$ ipython --no-banner

In [1]: import numpy as np

In [2]: from numpy import linalg as LA

In [3]: np.set_printoptions(precision=2, suppress=True, linewidth=140, floatmode="fixed")

In [4]: tidy = lambda a: np.round(a, 2) + 0

In [5]: data = np.load("layer11.npy")

In [6]: data
Out[6]: 
array([[0.67, 0.33, 0.00],
       [0.00, 1.00, 0.00],
       [0.00, 0.00, 1.00]])

In [7]: vals, vecs = LA.eig(data)

In [8]: print(tidy(np.sort(LA.eigvals(LA.inv(data)))))
[1.00 1.00 1.49]

In [9]: W1 = np.array([[0, 1, 1], [0, 1, 2], [1, 2, 2]])

In [10]: coef = np.array([0, 2, -1])

In [11]: hid = np.maximum(data @ W1 + coef, 0)

In [12]: LA.matrix_rank(hid)
Out[12]: np.int64(3)

In [13]: basis = np.array([[1, 2], [1, 0], [1, 1]])

In [14]: W1 @ basis
Out[14]: 
array([[2, 1],
       [3, 2],
       [5, 4]])

In [15]: tidy(hid @ basis)
Out[15]: 
array([[3.33, 0.33],
       [4.00, 1.00],
       [6.00, 3.00]])

In [16]: rng = np.random.default_rng(648836)

In [17]: z = rng.permutation(3)

In [18]: z
Out[18]: array([2, 1, 0])

In [19]: out = data[z][:, z]

In [20]: np.allclose(out, data)
Out[20]: False

In [21]: tidy(LA.det(out)), tidy(LA.det(data[z]))
Out[21]: (np.float64(0.67), np.float64(-0.67))

In [22]: tidy(np.sort(np.abs(LA.eigvals(out))))
Out[22]: array([0.67, 1.00, 1.00])

In [23]: np.trace(out)
Out[23]: np.float64(2.67)

In [24]: hat = np.triu(np.array([[0, 2, 2], [2, 2, 2], [2, 2, 2]]), 1) + np.eye(3)

In [25]: out = hat @ data @ LA.inv(hat)

In [26]: LA.matrix_rank(out)
Out[26]: np.int64(3)

In [27]: tidy(out)
Out[27]: 
array([[ 0.67,  0.99, -1.32],
       [ 0.00,  1.00,  0.00],
       [ 0.00,  0.00,  1.00]])

In [28]: np.trace(out), np.trace(data)
Out[28]: (np.float64(2.67), np.float64(2.67))

In [29]: u = np.array([0, 0, 2])

In [30]: arr = np.outer(rng.normal(size=27), u) + 0.1 * rng.normal(size=(27, 3))

In [31]: tidy(arr)
Out[31]: 
array([[-0.04, -0.04,  0.59],
       [ 0.02,  0.01, -4.91],
       [ 0.01, -0.14, -0.12],
       [ 0.05, -0.04, -0.35],
       [ 0.00,  0.18, -1.66],
       [-0.18, -0.08, -0.51],
       [-0.03,  0.05,  1.55],
       [-0.22, -0.01,  1.77],
       [-0.06, -0.21, -3.29],
       [ 0.01,  0.21,  3.33],
       [-0.01,  0.22,  1.78],
       [ 0.22,  0.05, -2.16],
       [-0.15, -0.09,  2.54],
       [-0.05,  0.17,  0.15],
       [ 0.05,  0.11, -0.52],
       [ 0.07, -0.08, -0.40],
       [-0.01, -0.15, -0.92],
       [ 0.01,  0.00,  0.54],
       [-0.01,  0.00, -1.51],
       [ 0.00,  0.09,  1.34],
       [-0.02, -0.03,  0.64],
       [-0.13, -0.11, -6.60],
       [-0.13,  0.08, -1.59],
       [ 0.04, -0.01, -0.25],
       [ 0.11,  0.07, -0.39],
       [-0.06, -0.04,  1.38],
       [ 0.06,  0.12,  1.08]])

In [32]: Ac = arr - arr.mean(axis=0)

In [33]: vecs = LA.svd(Ac)[2][:1]

In [34]: out = Ac - Ac @ vecs.T @ vecs

In [35]: tidy((Ac @ vecs.T).std(axis=0))
Out[35]: array([2.13])

In [36]: out = np.c_[arr[:, :1] @ np.array([[1]]), np.array([-1, 2, -3, 2, 2, 3, 0, 1, 0, 2, 1, -3, -2, 1, -1, 2, -1, 1, 3, -2, 1, 2, 2, -3, 2, 0, 1])]

In [37]: tidy(out)
Out[37]: 
array([[-0.04, -1.00],
       [ 0.02,  2.00],
       [ 0.01, -3.00],
       [ 0.05,  2.00],
       [ 0.00,  2.00],
       [-0.18,  3.00],
       [-0.03,  0.00],
       [-0.22,  1.00],
       [-0.06,  0.00],
       [ 0.01,  2.00],
       [-0.01,  1.00],
       [ 0.22, -3.00],
       [-0.15, -2.00],
       [-0.05,  1.00],
       [ 0.05, -1.00],
       [ 0.07,  2.00],
       [-0.01, -1.00],
       [ 0.01,  1.00],
       [-0.01,  3.00],
       [ 0.00, -2.00],
       [-0.02,  1.00],
       [-0.13,  2.00],
       [-0.13,  2.00],
       [ 0.04, -3.00],
       [ 0.11,  2.00],
       [-0.06,  0.00],
       [ 0.06,  1.00]])

In [38]: tidy(LA.norm(LA.qr(arr)[0].T @ out, axis=0) ** 2 / ((out ** 2).sum(axis=0) + 1e-12))
Out[38]: array([1.00, 0.30])

In [39]: LA.matrix_rank(out)
Out[39]: np.int64(2)

In [40]: print(LA.matrix_rank(np.c_[arr, out]))
4

In [41]: tidy(LA.lstsq(arr, out[:, 0])[0])
Out[41]: array([1.00, 0.00, 0.00])

In [42]: tidy(LA.norm(arr) ** 2 / LA.norm(arr, 2) ** 2)
Out[42]: np.float64(1.0)

In [43]: tidy(arr[13] @ arr[25])
Out[43]: np.float64(0.2)

In [44]: tidy(LA.norm(arr[13], 1)), tidy(LA.norm(arr[13], np.inf))
Out[44]: (np.float64(0.37), np.float64(0.17))

In [45]: tidy(LA.norm(arr, 2))
Out[45]: np.float64(11.18)

In [46]: vec = np.array([0, 0, 0])

In [47]: y = arr @ vec

In [48]: tidy(LA.solve(arr.T @ arr, arr.T @ y))
Out[48]: array([0.00, 0.00, 0.00])

In [49]: LA.solve(arr, y)
LinAlgError: Last 2 dimensions of the array must be square


In [50]: y = y + 0.1 * rng.normal(size=27)

In [51]: tidy(y)
Out[51]: 
array([ 0.21, -0.07, -0.06,  0.04,  0.05,  0.01, -0.26,  0.02,  0.10,  0.12, -0.12, -0.06,  0.05,  0.09, -0.03, -0.05, -0.13, -0.09,  0.10,
       -0.07, -0.01,  0.04, -0.09,  0.04,  0.05, -0.05, -0.11])

In [52]: coef, *_ = LA.lstsq(arr, y)

In [53]: tidy(arr.T @ (y - arr @ coef))
Out[53]: array([0.00, 0.00, 0.00])

In [54]: W0 = np.array([[-1.6, -0.5, -0.8, -0.7],
    ...:     [-1.3, -1.0, 0.5, 0.5],
    ...:     [-1.7, 1.2, 1.4, -1.1],
    ...:     [-0.2, -1.2, 0.8, 0.9]])

In [55]: print(W0)
[[-1.60 -0.50 -0.80 -0.70]
 [-1.30 -1.00  0.50  0.50]
 [-1.70  1.20  1.40 -1.10]
 [-0.20 -1.20  0.80  0.90]]

In [56]: z = rng.permutation(4)

In [57]: z
Out[57]: array([2, 1, 0, 3])

In [58]: out = W0[z][:, z]

In [59]: tidy(np.sort(np.abs(LA.eigvals(out))))
Out[59]: array([0.68, 0.68, 2.03, 2.38])

In [60]: np.diag(out)
Out[60]: array([ 1.40, -1.00, -1.60,  0.90])

In [61]: out
Out[61]: 
array([[ 1.40,  1.20, -1.70, -1.10],
       [ 0.50, -1.00, -1.30,  0.50],
       [-0.80, -0.50, -1.60, -0.70],
       [ 0.80, -1.20, -0.20,  0.90]])

In [62]: tidy(np.trace(out))
Out[62]: np.float64(-0.3)

In [63]: tidy(LA.det(out)), tidy(LA.det(W0[z]))
Out[63]: (np.float64(-2.23), np.float64(2.23))

In [64]: out = W0 / np.sqrt((W0 ** 2).mean(axis=1, keepdims=True))

In [65]: LA.matrix_rank(out) == LA.matrix_rank(W0)
Out[65]: np.True_

In [66]: tidy(W0 - W0.mean(axis=1, keepdims=True))
Out[66]: 
array([[-0.70,  0.40,  0.10,  0.20],
       [-0.98, -0.68,  0.82,  0.82],
       [-1.65,  1.25,  1.45, -1.05],
       [-0.28, -1.27,  0.72,  0.82]])

In [67]: tidy(LA.norm(out, axis=1))
Out[67]: array([2.00, 2.00, 2.00, 2.00])

In [68]: Q, _ = LA.qr(np.array([[0.9, 1.5, 1.4, 1.2],
    ...:     [0.6, 1.8, 0.8, -3.0],
    ...:     [-0.2, 1.0, 0.8, 0.0],
    ...:     [0.9, -0.8, 0.0, -0.2]]))

In [69]: vals = np.array([-3, -2, -1, -1])

In [70]: X = Q @ np.diag(vals) @ Q.T

In [71]: tidy(X)
Out[71]: 
array([[-1.92, -0.72,  0.02, -0.60],
       [-0.72, -1.66, -0.14, -0.20],
       [ 0.02, -0.14, -1.26,  0.46],
       [-0.60, -0.20,  0.46, -2.16]])

In [72]: vec = np.array([1, 1, 0, 0])

In [73]: tidy(X @ np.ones(4))
Out[73]: array([-3.22, -2.72, -0.92, -2.51])

In [74]: tidy(np.einsum("ij,j->i", X, vec))
Out[74]: array([-2.64, -2.38, -0.12, -0.80])

In [75]: tidy(X @ (2 * vec))
Out[75]: array([-5.27, -4.76, -0.24, -1.60])

In [76]: vals, vecs = LA.eig(X)

In [77]: print(tidy(np.prod(vals)))
6.0

In [78]: tidy(np.sort(LA.eigvals(X.T)))
Out[78]: array([-3.00, -2.00, -1.00, -1.00])

In [79]: tidy(np.sort(LA.eigvals(X @ X)))
Out[79]: array([1.00, 1.00, 4.00, 9.00])

In [80]: z = rng.permutation(4)

In [81]: z
Out[81]: array([1, 3, 2, 0])

In [82]: out = X[z][:, z]

In [83]: tidy(np.trace(out))
Out[83]: np.float64(-7.0)

In [84]: np.allclose(out, X)
Out[84]: False

In [85]: out = X / LA.norm(X, axis=1, keepdims=True)

In [86]: C2 = out @ out.T

In [87]: (C2 - 2 * np.eye(4)).round(6).argmax(axis=1)
Out[87]: array([1, 0, 1, 0])

In [88]: np.argwhere(np.triu(np.abs(C2) > 0.95, 1))
Out[88]: array([], shape=(0, 2), dtype=int64)

In [89]: (np.abs(C2) > 0.9).astype(int)
Out[89]: 
array([[1, 0, 0, 0],
       [0, 1, 0, 0],
       [0, 0, 1, 0],
       [0, 0, 0, 1]])

In [90]: tidy(np.degrees(np.arccos(np.clip(C2[1, 0], -1, 1))))
Out[90]: np.float64(46.2)

In [91]: F = np.load("a.npy")

In [92]: print(F)
[[ 0 -1]
 [ 1  0]]

In [93]: vec = np.array([-3, 3])

In [94]: y = F @ vec

In [95]: coef, lr = np.zeros(2), 1 / LA.norm(F, 2) ** 2

In [96]: for i in range(6):
    ...:     coef -= lr * F.T @ (F @ coef - y)
    ...:     if i % 1 == 0: print(i, round(LA.norm(F @ coef - y), 2))
    ...: 
0 0.0
1 0.0
2 0.0
3 0.0
4 0.0
5 0.0

In [97]: print(coef)
[-3.00  3.00]

In [98]: tidy(LA.cond(F))
Out[98]: np.float64(1.0)

In [99]: u = np.array([2, 1])

In [100]: out = F + np.outer(u, np.eye(2)[0])

In [101]: LA.matrix_rank(LA.inv(out) - LA.inv(F), tol=1e-8)
Out[101]: np.int64(1)

In [102]: vec = np.array([-8, -1])

In [103]: 2 - LA.matrix_rank(F - np.eye(2), tol=1e-8)
Out[103]: np.int64(0)

In [104]: tidy(LA.norm(vec)), tidy(LA.norm(F @ vec))
Out[104]: (np.float64(8.06), np.float64(8.06))

In [105]: vec = np.array([2, -3])

In [106]: F * vec
Out[106]: 
array([[0, 3],
       [2, 0]])

In [107]: F @ vec
Out[107]: array([3, 2])

In [108]: print(F @ (2 * vec))
[6 4]

In [109]: Ac = (arr - arr.mean(axis=0)) / arr.std(axis=0)

In [110]: print(tidy(Ac.std(axis=0)))
[1.00 1.00 1.00]

In [111]: print(np.argwhere(np.abs(Ac) > 2))
[[ 1  2]
 [ 7  0]
 [11  0]
 [21  2]]

In [112]: coef = LA.lstsq(np.delete(Ac, 0, axis=1), Ac[:, 0])[0]

In [113]: tidy(1 - np.var(Ac[:, 0] - np.delete(Ac, 0, axis=1) @ coef))
Out[113]: np.float64(0.1)

In [114]: np.abs(coef).argmax()
Out[114]: np.int64(0)

In [115]: feats = np.load("sample16.npy")

In [116]: feats
Out[116]: 
array([[-1.22, -0.60, -1.40],
       [ 1.39,  0.70,  0.80],
       [ 2.61,  1.30,  0.70],
       [ 2.00,  1.00, -0.30],
       [-1.62, -0.80,  0.70],
       [ 0.40,  0.20,  0.10],
       [-1.40, -0.70,  1.70],
       [-1.59, -0.80,  0.80],
       [-4.01, -2.00,  1.30],
       [ 0.97,  0.50, -0.10],
       [-1.20, -0.60,  0.40],
       [ 2.80,  1.40,  0.70],
       [ 3.00,  1.50, -0.20],
       [-1.22, -0.60,  0.10],
       [-0.38, -0.20,  0.60],
       [-2.57, -1.30, -2.50],
       [-0.77, -0.40, -0.70],
       [-3.57, -1.80,  1.50],
       [ 1.55,  0.80, -0.50],
       [-1.40, -0.70,  0.60],
       [ 2.40,  1.20, -0.30],
       [ 3.99,  2.00,  0.00],
       [-0.05,  0.00, -0.20],
       [ 0.82,  0.40, -0.30],
       [-0.79, -0.40,  0.80],
       [-0.03,  0.00, -0.20],
       [ 1.79,  0.90,  0.00]])

In [117]: basis = feats[[20, 5]].astype(float)

In [118]: for _ in range(3):
     ...:     z = LA.norm(feats[:, None] - basis, axis=-1).argmin(axis=1)
     ...:     basis = np.array([feats[z == j].mean(axis=0) for j in range(2)])
     ...: 

In [119]: print(z)
[1 0 0 0 1 0 1 1 1 0 1 0 0 1 1 1 1 1 0 1 0 0 1 0 1 1 0]

In [120]: tidy(basis[1] - basis[0])
Out[120]: array([-3.43, -1.72,  0.18])

In [121]: print(np.bincount(z))
[12 15]

In [122]: M = np.loadtxt("arr.csv", delimiter=",")

In [123]: M
Out[123]: 
array([[ 0.00, -1.00,  7.00,  9.00],
       [ 0.00,  0.00, -3.00, -3.00],
       [ 0.00,  0.00,  0.00,  7.00],
       [ 0.00,  0.00,  0.00,  0.00]])

In [124]: left, sig, Vh = LA.svd(M)

In [125]: np.argmax(sig[:-1] / (sig[1:] + 1e-6)) + 1
Out[125]: np.int64(3)

In [126]: out = left[:, :3] @ np.diag(sig[:3]) @ Vh[:3]

In [127]: LA.matrix_rank(M, rtol=0.05)
Out[127]: np.int64(2)

In [128]: tidy(LA.norm(M - out) / LA.norm(M))
Out[128]: np.float64(0.0)

In [129]: LA.matrix_rank(out)
Out[129]: np.int64(3)
